$ python3 -q
>>> import numpy as np
>>> from numpy import linalg as LA
>>> np.set_printoptions(precision=2, suppress=True, linewidth=160, sign=" ")
>>> def rd(a):
...     return np.round(a, 2) + 0
... 
>>> arr = np.load("test2.npy")
>>> arr
array([[ 0,  0,  0,  0,  0,  0,  0],
       [ 0,  0,  0,  0,  0,  0,  0],
       [ 0,  0,  2,  1,  0,  0, -3],
       [ 0,  0,  0,  0,  0,  0,  0]])
>>> rank = LA.matrix_rank(arr)
>>> rank
np.int64(1)
>>> N = LA.svd(arr)[2][rank:].T
>>> [int(LA.matrix_rank(arr[:, :j + 1])) for j in range(7)]
[0, 0, 1, 1, 1, 1, 1]
>>> K = np.array([[-2, -3, 1, 5, 1, 10, 0],
...     [-3, -4, 2, -2, 1, -1, 0],
...     [1, 2, 0, -8, -2, 3, 3],
...     [5, -2, -8, 8, -8, -10, 0],
...     [1, 1, -2, -8, 10, -2, -2],
...     [10, -1, 3, -10, -2, -8, 5],
...     [0, 0, 3, 0, -2, 5, 10]])
>>> w, V = LA.eigh(K)
>>> w.sum(), np.trace(K)
(np.float64(14.0), np.int64(14))
>>> (w > 1e-8).sum(), (w < -1e-8).sum()
(np.int64(4), np.int64(3))
>>> np.unique(w.round(6) + 0, return_counts=True)[1]
array([ 1,  1,  1,  1,  1,  1,  1])
>>> rd(w)
array([-21.27,  -6.5 ,  -4.23,   4.92,   5.89,  14.86,  20.33])
>>> np.abs(V[:, -1]).round(6).argmax()
np.int64(3)
>>> m1 = np.loadtxt("dump.csv", delimiter=",")
>>> rd(m1)
array([[ 0.  ,  0.02,  0.  ,  0.02,  0.  ,  0.  ,  0.02],
       [ 0.02,  0.24,  0.02,  0.28,  0.02,  0.06,  0.32],
       [ 0.  ,  0.02,  0.  ,  0.02,  0.  ,  0.  ,  0.02],
       [ 0.02,  0.28,  0.02,  0.32,  0.02,  0.06,  0.37],
       [ 0.  ,  0.02,  0.  ,  0.02,  0.  ,  0.  ,  0.02],
       [ 0.  ,  0.06,  0.  ,  0.06,  0.  ,  0.01,  0.07],
       [ 0.02,  0.32,  0.02,  0.37,  0.02,  0.07,  0.42]])
>>> w1 = np.array([[-1, 0, 1, -1, 0, -2],
...     [0, 0, -1, 0, 2, -1],
...     [-2, 2, -2, -1, 1, -1],
...     [1, 2, -1, 2, -2, 1],
...     [-2, -2, 0, 1, 1, 1],
...     [-1, 2, 2, 2, -1, -1],
...     [-2, -1, 2, 2, 2, 2]])
>>> beta = np.array([3, 2, 4, 0, 3, 2])
>>> hid = np.maximum(m1 @ w1 + beta, 0)
>>> (hid > 0).mean(axis=0)
array([ 1.,  1.,  1.,  1.,  1.,  1.])
>>> C = np.array([[3, 2, 1], [0, 0, 2], [2, 3, 2], [1, 0, 3], [2, 0, 2], [2, 1, 3]])
>>> w1 @ C
array([[ -6,  -1,  -8],
       [  0,  -4,  -1],
       [-11, -11,  -6],
       [  1,   0,   8],
       [ -1,  -3,   2],
       [ -1,   3,   8],
       [  8,   4,  16]])
>>> rank = LA.matrix_rank(m1)
>>> rank
np.int64(1)
>>> N = LA.svd(m1)[2][rank:].T
>>> N.shape
(7, 6)
>>> [int(LA.matrix_rank(m1[:, :j + 1])) for j in range(7)]
[1, 1, 1, 1, 1, 1, 1]
>>> [int(LA.matrix_rank(np.delete(m1, i, axis=0))) for i in range(7)]
[1, 1, 1, 1, 1, 1, 1]
>>> LA.matrix_rank(m1.T @ m1), LA.matrix_rank(m1 @ m1.T)
(np.int64(1), np.int64(1))
>>> [int(LA.matrix_rank(m1[:i])) for i in range(1, len(m1) + 1)]
[1, 1, 1, 1, 1, 1, 1]
